% python3 -q
>>> import numpy as np
>>> import numpy.linalg as la
>>> np.set_printoptions(suppress=True, linewidth=200)
>>> rnd = lambda a: np.round(a, 3) + 0
>>> mat = np.load("m.npy")
>>> mat
array([[ 2.1,  0.7,  1.5,  0.4,  0.4],
       [ 3.6,  0.4,  0.6,  0.2,  0.6],
       [ 0.3, -1.1,  0.1, -1.2, -1.1],
       [ 0.6,  1.3,  0.6, -0.2,  1.1]])
>>> print(la.norm(mat, axis=1).argmax())
1
>>> rnd(la.norm(mat[0], 1)), rnd(la.norm(mat[0], np.inf))
(np.float64(5.1), np.float64(2.1))
>>> rnd(la.norm(mat, 2))
np.float64(4.663)
>>> rnd(la.norm(mat, axis=1))
array([2.733, 3.726, 1.99 , 1.913])
>>> mat[0] @ mat[1]
np.float64(9.06)
>>> rnd(la.norm(mat, "nuc"))
np.float64(8.909)
>>> print(rnd(la.norm(mat[0] - mat[1])))
1.797
>>> t3 = np.stack([mat, 3 * mat, mat[::-1]])
>>> print(la.matrix_rank(t3.reshape(3, -1)))
2
>>> other = np.array([[2, 3], [3, 0], [2, 3], [-2, -2], [3, 3]])
>>> print(rnd(other.T @ mat.T))
[[ 9.7 11.  -3.4 10. ]
 [11.2 14.   0.3  7.3]]
>>> print(rnd(np.einsum("ik,kj->ij", mat, other)))
[[ 9.7 11.2]
 [11.  14. ]
 [-3.4  0.3]
 [10.   7.3]]
>>> la.matrix_rank(mat @ other)
np.int64(2)
>>> la.matrix_rank(np.vstack([mat, other.T]))
np.int64(5)
>>> A = np.load("data.npy")
>>> A
array([[ 1., -3.,  0.,  0.,  0.],
       [-3.,  3., -3.,  0.,  0.],
       [ 0., -3.,  0., -3.,  0.],
       [ 0.,  0., -3.,  1., -3.],
       [ 0.,  0.,  0., -3.,  3.]])
>>> # equal to its transpose
>>> w, vecs = la.eigh(A)
>>> x0 = np.array([4, 3, 3, 5, 1])
>>> np.abs(A).sum(axis=1).max(), rnd(np.abs(w).max())
(np.float64(9.0), np.float64(6.762))
>>> rng = np.random.default_rng(71)
>>> lab = rng.permutation(5)
>>> lab
array([2, 4, 1, 0, 3])
>>> other = A[lab][:, lab]
>>> print(np.allclose(other, A))
False
>>> np.trace(other)
np.float64(8.0)
>>> print(rnd(np.sort(np.abs(la.eigvals(other)))))
[1.162 1.308 4.07  5.162 6.762]
>>> np.diag(other)
array([0., 3., 3., 1., 1.])
>>> other
array([[ 0.,  0., -3.,  0., -3.],
       [ 0.,  3.,  0.,  0., -3.],
       [-3.,  0.,  3., -3.,  0.],
       [ 0.,  0., -3.,  1.,  0.],
       [-3., -3.,  0.,  0.,  1.]])
